% ipython --no-banner

In [1]: import numpy as np

In [2]: np.set_printoptions(suppress=True, linewidth=200)

In [3]: tidy = lambda a: np.round(a, 4) + 0

In [4]: mat = np.loadtxt("block13.csv", delimiter=",")

In [5]: mat
Out[5]: 
array([[-2.,  2.,  1., -1.],
       [-4.,  4.,  2., -2.],
       [-4.,  2.,  5., -3.],
       [-4.,  2.,  2.,  0.]])

In [6]: rng = np.random.default_rng(1)

In [7]: M2 = mat + rng.integers(-2, 3, (4, 3)) @ rng.integers(-2, 3, (3, 4))

In [8]: M2
Out[8]: 
array([[  0.,   3.,   3.,  -1.],
       [-12.,   6.,   0.,   2.],
       [ -6.,   5.,  -3.,  -7.],
       [ -1.,   0.,  -1.,  -4.]])

In [9]: np.linalg.matrix_rank(M2 - mat, tol=1e-8)
Out[9]: np.int64(3)

In [10]: M2 - mat
Out[10]: 
array([[ 2.,  1.,  2.,  0.],
       [-8.,  2., -2.,  4.],
       [-2.,  3., -8., -4.],
       [ 3., -2., -3., -4.]])

In [11]: tidy(np.linalg.svd(M2 - mat, compute_uv=False))
Out[11]: array([10.8959, 10.1059,  2.6741,  0.    ])

In [12]: np.abs(M2 - mat).sum(axis=1)
Out[12]: array([ 5., 16., 17., 12.])

In [13]: P = np.triu(np.array([[4, -4, -5, -5], [-2, -4, 1, 3], [5, 4, 2, -3], [-5, 5, 3, 0]]), 1) + np.eye(4)

In [14]: M2 = P @ mat @ np.linalg.inv(P)

In [15]: tidy(np.linalg.det(M2))
Out[15]: np.float64(0.0)

In [16]: M2
Out[16]: 
array([[  54.,  182.,   46., -116.],
       [ -20.,  -68.,  -19.,   42.],
       [   8.,   28.,   11.,  -14.],
       [  -4.,  -14.,   -4.,   10.]])

In [17]: np.linalg.matrix_rank(M2)
Out[17]: np.int64(3)

In [18]: tidy(np.poly(M2))
Out[18]: array([  1.,  -7.,  16., -12.,   0.])

In [19]: X = np.loadtxt("dump.csv", delimiter=",")

In [20]: X
Out[20]: 
array([[2.1145, 2.0797, 1.9513, 2.0018],
       [8.0594, 7.9321, 5.9524, 3.9318],
       [3.9182, 4.0415, 3.0825, 2.0783],
       [2.9803, 3.3117, 1.9646, 0.9457],
       [3.0236, 2.961 , 2.29  , 0.9837],
       [8.1194, 8.0465, 6.1371, 4.1741],
       [2.8215, 3.0231, 2.0838, 1.184 ],
       [3.0189, 2.9373, 2.867 , 2.7709]])

In [21]: M2 = np.array([[-4, -5, -2], [-5, 4, -1], [-3, -3, 3], [3, 4, 3]])

In [22]: np.linalg.matrix_rank(np.vstack([X, M2.T]))
Out[22]: np.int64(4)

In [23]: tidy(np.einsum("ij->j", X))
Out[23]: array([34.0558, 34.3329, 26.3287, 18.0703])

In [24]: np.linalg.matrix_rank(X @ M2)
Out[24]: np.int64(3)

In [25]: K = np.load("w.npy")

In [26]: K
Out[26]: 
array([[ -0.7097, -10.0935,   4.7935,  -0.1346,  10.6955],
       [ -0.5936,  -8.5812,   3.7088,   1.2481,   8.0521],
       [  0.9354, -10.0843,   5.0462,   0.6662,  10.875 ],
       [ -0.5461,  -8.5837,   4.4747,   1.8708,   8.5721],
       [ -1.7072,  -9.6879,   6.0002,  -0.2787,  11.6728],
       [ -0.4754, -10.1893,   3.9382,  -1.0625,  10.6237],
       [ -0.3745,  -7.955 ,   4.5687,   0.9603,   9.6933],
       [ -0.6325,  -9.7792,   7.1277,  -0.2599,   8.7136],
       [ -0.5717,  -8.5465,   3.3685,   0.1184,   8.9058],
       [  1.1423, -10.1917,   4.2246,   0.6753,  10.3896],
       [  0.7513,  -9.4443,   5.6488,  -1.2646,  10.2408],
       [  0.4894, -11.2405,   7.3338,  -0.6706,  10.3542],
       [  1.1259,  -9.6704,   3.5817,   1.233 ,  11.3065],
       [  0.1762,  -8.561 ,   5.2334,   0.2448,  11.6388],
       [  1.3059,  -9.9168,   5.6768,  -0.5798,   9.7553],
       [ -0.9307, -11.4983,   5.3998,   1.4661,  11.4698],
       [ -1.8625,  -8.6883,   6.9956,   0.0931,   7.3364],
       [  1.7145, -10.8757,   4.8437,   0.5428,  10.3792],
       [  1.2579, -10.2229,   3.9129,  -2.0397,   9.2372],
       [ -1.84  ,  -8.8772,   3.6558,  -1.0062,  10.525 ],
       [  2.1893, -11.4709,   4.7395,   0.2348,  12.342 ],
       [ -0.6302,  -8.5094,   6.0804,  -0.7339,  12.0221],
       [  0.3739,  -9.8766,   5.3967,  -0.5298,   9.6399],
       [ -0.5768, -11.3226,   4.888 ,   1.6183,  10.6706],
       [  0.906 ,  -7.3531,   4.6376,  -1.2465,  10.0323],
       [  1.7014,  -9.2721,   4.5072,   0.4978,   9.7509],
       [  0.8423,  -8.7473,   5.4493,  -0.8005,  10.1345],
       [ -1.4134,  -8.656 ,   5.2595,  -0.4759,  10.3794],
       [ -0.7262,  -9.0692,   4.8634,   0.9979,  10.0702],
       [ -0.8138, -10.432 ,   5.719 ,   0.7518,   8.997 ],
       [  0.3373,  -9.0889,   4.8665,   0.5898,  12.1277]])

In [27]: np.linalg.matrix_rank(K, rtol=0.1)
Out[27]: np.int64(1)

In [28]: np.linalg.cond(K) > 100
Out[28]: np.False_

In [29]: tidy(np.abs(np.linalg.svd(K)[2][-1]))
Out[29]: array([0.3707, 0.5077, 0.567 , 0.497 , 0.1904])

In [30]: np.argsort(-np.linalg.norm(K, axis=0).round(6), kind="stable")[:3]
Out[30]: array([4, 1, 2])

In [31]: round(np.log10(np.linalg.cond(K)))
Out[31]: 1
